% ipython --no-banner

In [1]: import numpy as np

In [2]: import numpy.linalg as la

In [3]: np.set_printoptions(precision=2, suppress=True, linewidth=200, sign=" ")

In [4]: M = np.load("test8.npy")

In [5]: M
Out[5]: 
array([[-2,  0, -2, -3, -1,  3],
       [ 0, -1,  1,  3,  2,  0],
       [ 0,  2,  1, -3,  3,  0],
       [-3,  2, -3, -2,  0, -2],
       [ 1, -3,  0,  3, -3, -2],
       [-3,  2, -3,  3,  2, -2]])

In [6]: f = np.array([-2, -1, 2, 3, -2, 1])

In [7]: Y = M + np.outer(f, np.eye(6)[3])

In [8]: np.round(la.det(Y) / la.det(M), 2), np.round(1 + la.solve(M, f)[3], 2)
Out[8]: (np.float64(1.16), np.float64(1.16))

In [9]: print(la.matrix_rank(la.inv(Y) - la.inv(M), tol=1e-8))
1

In [10]: print(la.matrix_rank(Y - M))
1

In [11]: m1 = np.loadtxt("case3.csv", delimiter=",")

In [12]: m1
Out[12]: 
array([[ 1.98,  0.03,  0.9 , -0.07,  1.94,  1.02],
       [ 2.01, -0.03,  0.94,  0.07,  1.96,  0.99],
       [ 2.  , -0.07,  0.96,  0.  ,  1.97,  1.06],
       [ 1.92,  0.09,  1.02, -0.02,  1.95,  1.13],
       [ 2.03, -0.04,  0.98,  0.  ,  2.  ,  0.99],
       [ 2.04, -0.01,  1.05,  0.03,  1.99,  1.08],
       [ 2.08,  0.04,  1.03, -0.04,  2.03,  1.  ],
       [ 2.03,  0.01,  0.95,  0.05,  1.99,  1.05],
       [ 2.07,  0.1 ,  0.98,  0.  ,  1.98,  1.05],
       [ 1.95,  0.03,  0.89, -0.06,  2.05,  1.01],
       [ 1.97,  0.09,  1.06,  0.06,  1.94,  0.97],
       [ 1.96, -0.01,  1.01, -0.02,  2.  ,  1.  ],
       [ 2.06, -0.01,  1.  ,  0.  ,  2.07,  1.04],
       [ 2.06, -0.03,  0.98, -0.03,  2.  ,  1.  ],
       [ 2.08,  0.04,  1.01, -0.05,  1.97,  0.97],
       [ 1.98,  0.01,  0.95,  0.02,  2.03,  0.99],
       [ 1.99, -0.1 ,  1.06, -0.02,  2.01,  0.94],
       [ 2.07, -0.01,  0.97,  0.01,  1.97,  0.96],
       [ 2.05, -0.07,  1.05, -0.08,  2.  ,  0.99],
       [ 2.05,  0.  ,  1.01,  0.08,  2.01,  0.98],
       [ 2.03, -0.04,  1.01,  0.02,  2.02,  0.96],
       [ 1.96,  0.02,  0.96,  0.07,  1.99,  1.03],
       [ 0.97,  1.02,  1.93, -0.04, -0.04,  1.  ],
       [ 0.94,  0.88,  2.  ,  0.03, -0.04,  0.94],
       [ 1.06,  0.96,  2.01,  0.06,  0.01,  0.98],
       [ 1.02,  1.  ,  2.04,  0.08,  0.04,  0.99],
       [ 1.06,  1.11,  1.95, -0.02, -0.07,  1.01],
       [ 0.88,  1.03,  1.97, -0.03, -0.02,  1.02],
       [ 0.95,  1.06,  1.97,  0.03, -0.01,  0.99],
       [ 1.02,  0.98,  1.97, -0.04,  0.06,  0.93],
       [ 1.04,  1.  ,  2.03,  0.08, -0.04,  1.07],
       [ 0.97,  1.05,  2.04,  0.03, -0.04,  0.96],
       [ 0.99,  1.06,  1.97,  0.05,  0.06,  1.03],
       [ 1.  ,  1.  ,  2.  ,  0.03, -0.04,  0.98],
       [ 0.97,  1.05,  1.96,  0.08,  0.03,  0.99],
       [ 0.94,  1.  ,  2.06, -0.06, -0.03,  1.02],
       [ 0.96,  1.  ,  2.  , -0.01, -0.07,  0.97],
       [ 0.97,  1.04,  1.92,  0.03,  0.02,  1.01],
       [ 1.06,  1.08,  2.05, -0.04,  0.03,  1.  ],
       [ 1.02,  1.  ,  2.01, -0.02, -0.04,  1.02],
       [ 1.04,  0.92,  2.02,  0.02,  0.01,  1.  ],
       [ 0.96,  1.05,  2.02,  0.04,  0.03,  1.05],
       [ 0.95,  1.14,  2.  ,  0.04,  0.01,  0.97],
       [ 0.99,  1.05,  2.  , -0.04, -0.07,  0.95]])

In [13]: def softmax(z):
    ...:     e = np.exp(z - z.max(axis=-1, keepdims=True))
    ...:     return e / e.sum(axis=-1, keepdims=True)
    ...: 

In [14]: np.round(softmax(10 * m1[13]), 2) + 0
Out[14]: array([ 0.65,  0.  ,  0.  ,  0.  ,  0.35,  0.  ])

In [15]: scores = m1 @ m1.T / np.sqrt(6)

In [16]: softmax(scores).round(6).argmax(axis=1)
Out[16]: 
array([ 12,  12,  12,  12,  12,  12,  12,  12,  12,  12,  12,  12,  12,  12,  12,  12,  12,  12,  12,  12,  12,  12,  38,  38,  38,  38,  38,  38,  38,  38,  38,  38,  38,  38,  38,  38,  38,  38,
        38,  38,  38,  38,  38,  38])

In [17]: np.round(softmax(scores)[13] @ m1, 2) + 0
Out[17]: array([ 1.91,  0.11,  1.1 ,  0.  ,  1.78,  1.01])
